In [1]: import numpy as np

In [2]: from numpy import linalg as LA

In [3]: np.set_printoptions(suppress=True, linewidth=100)

In [4]: X = np.array([[1, -2, 4, -8],
   ...:     [1, -1, 1, -1],
   ...:     [1, 0, 0, 0],
   ...:     [1, 1, 1, 1],
   ...:     [1, 2, 4, 8],
   ...:     [1, 3, 9, 27],
   ...:     [1, 4, 16, 64],
   ...:     [1, 5, 25, 125],
   ...:     [1, 6, 36, 216],
   ...:     [1, 7, 49, 343]])

In [5]: # column 3 dominates

In [6]: M2 = np.array([[-5, -5], [0, -3], [2, 5], [-1, 5]])

In [7]: np.einsum("ik,kj->ij", X, M2)
Out[7]: 
array([[  11,  -19],
       [  -2,   -2],
       [  -5,   -5],
       [  -4,    2],
       [  -5,   49],
       [ -14,  166],
       [ -37,  383],
       [ -80,  730],
       [-149, 1237],
       [-250, 1934]])

In [8]: print(M2.T @ X.T)
[[  11   -2   -5   -4   -5  -14  -37  -80 -149 -250]
 [ -19   -2   -5    2   49  166  383  730 1237 1934]]

In [9]: np.einsum("ij,ij->i", X, X)
Out[9]: array([    85,      4,      1,      4,     85,    820,   4369,  16276,  47989, 120100])

In [10]: LA.matrix_rank(np.vstack([X, M2.T]))
Out[10]: np.int64(4)

In [11]: print(np.einsum("ij->j", X))
[ 10  25 145 775]

In [12]: X @ M2
Out[12]: 
array([[  11,  -19],
       [  -2,   -2],
       [  -5,   -5],
       [  -4,    2],
       [  -5,   49],
       [ -14,  166],
       [ -37,  383],
       [ -80,  730],
       [-149, 1237],
       [-250, 1934]])

In [13]: vec = np.array([1, 0, -3, 3])

In [14]: rhs = X @ vec

In [15]: coef, lr = np.zeros(4), 1 / LA.norm(X, 2) ** 2

In [16]: for i in range(10):
    ...:     coef -= lr * X.T @ (X @ coef - rhs)
    ...:     if i % 2 == 0: print(i, round(LA.norm(X @ coef - rhs), 1))
    ...: 
0 40.1
2 40.0
4 40.0
6 39.9
8 39.8

In [17]: print(coef.round(1) + 0)
[0.  0.1 0.4 2.5]

In [18]: rng = np.random.default_rng(4172)

In [19]: th = np.sort(rng.uniform(-2, 2, 36))

In [20]: K = np.c_[th, th ** 2, th ** 3] @ np.array([[-2, 1, -1, -3, -1], [-1, -1, -3, 3, 2], [-3, -3, -1, 0, -3]])

In [21]: K.round(1) + 0
Out[21]: 
array([[ 23.4,  17.4,  -2. ,  17.7,  33.1],
       [ 16.9,  11.6,  -2.1,  14.6,  24.5],
       [ 12.1,   7.4,  -1.9,  12. ,  17.9],
       [ 11.7,   7.1,  -1.9,  11.8,  17.3],
       [ 11.7,   7.1,  -1.9,  11.8,  17.3],
       [ 10.6,   6.1,  -1.9,  11.1,  15.7],
       [  9.1,   4.9,  -1.7,  10.1,  13.6],
       [  6.7,   3. ,  -1.5,   8.4,  10.1],
       [  6.1,   2.5,  -1.4,   7.9,   9.3],
       [  5.2,   1.8,  -1.2,   7.1,   7.8],
       [  4.2,   1.1,  -1. ,   6.2,   6.2],
       [  4.1,   1.1,  -1. ,   6.1,   6.1],
       [  2.1,  -0.1,  -0.5,   3.8,   3. ],
       [  1.9,  -0.2,  -0.4,   3.5,   2.6],
       [  1.7,  -0.3,  -0.3,   3.2,   2.3],
       [  1.5,  -0.3,  -0.3,   2.9,   2. ],
       [  1.2,  -0.4,  -0.2,   2.4,   1.5],
       [  1. ,  -0.4,  -0.1,   2. ,   1.2],
       [  0.4,  -0.2,   0.1,   0.8,   0.4],
       [  0.1,  -0.1,   0.1,   0.2,   0.1],
       [ -0.6,   0.1,  -0.5,  -0.6,  -0.2],
       [ -0.7,   0.1,  -0.5,  -0.6,  -0.2],
       [ -1.6,  -0.1,  -1.3,  -0.7,  -0.4],
       [ -1.9,  -0.2,  -1.6,  -0.7,  -0.4],
       [ -3.4,  -1.1,  -2.9,  -0.5,  -0.9],
       [ -5. ,  -2.2,  -4.2,  -0.2,  -1.5],
       [ -5.8,  -2.8,  -4.8,  -0.1,  -1.9],
       [ -5.9,  -2.9,  -4.9,   0. ,  -2. ],
       [ -6.1,  -3.1,  -5.1,   0. ,  -2. ],
       [ -8.2,  -4.7,  -6.7,   0.5,  -3.1],
       [ -8.6,  -5.1,  -7. ,   0.6,  -3.3],
       [-13.4,  -9.1, -10.3,   1.8,  -5.9],
       [-14.3,  -9.9, -10.9,   2. ,  -6.5],
       [-14.9, -10.4, -11.3,   2.1,  -6.8],
       [-18.2, -13.4, -13.5,   2.9,  -8.8],
       [-26.8, -21.2, -18.9,   4.9, -14.5]])

In [22]: # null space of dimension 2

In [23]: T = np.stack([K, 3 * K, K[::-1]])

In [24]: T.shape
Out[24]: (3, 36, 5)

In [25]: LA.matrix_rank(T)
Out[25]: array([3, 3, 3])
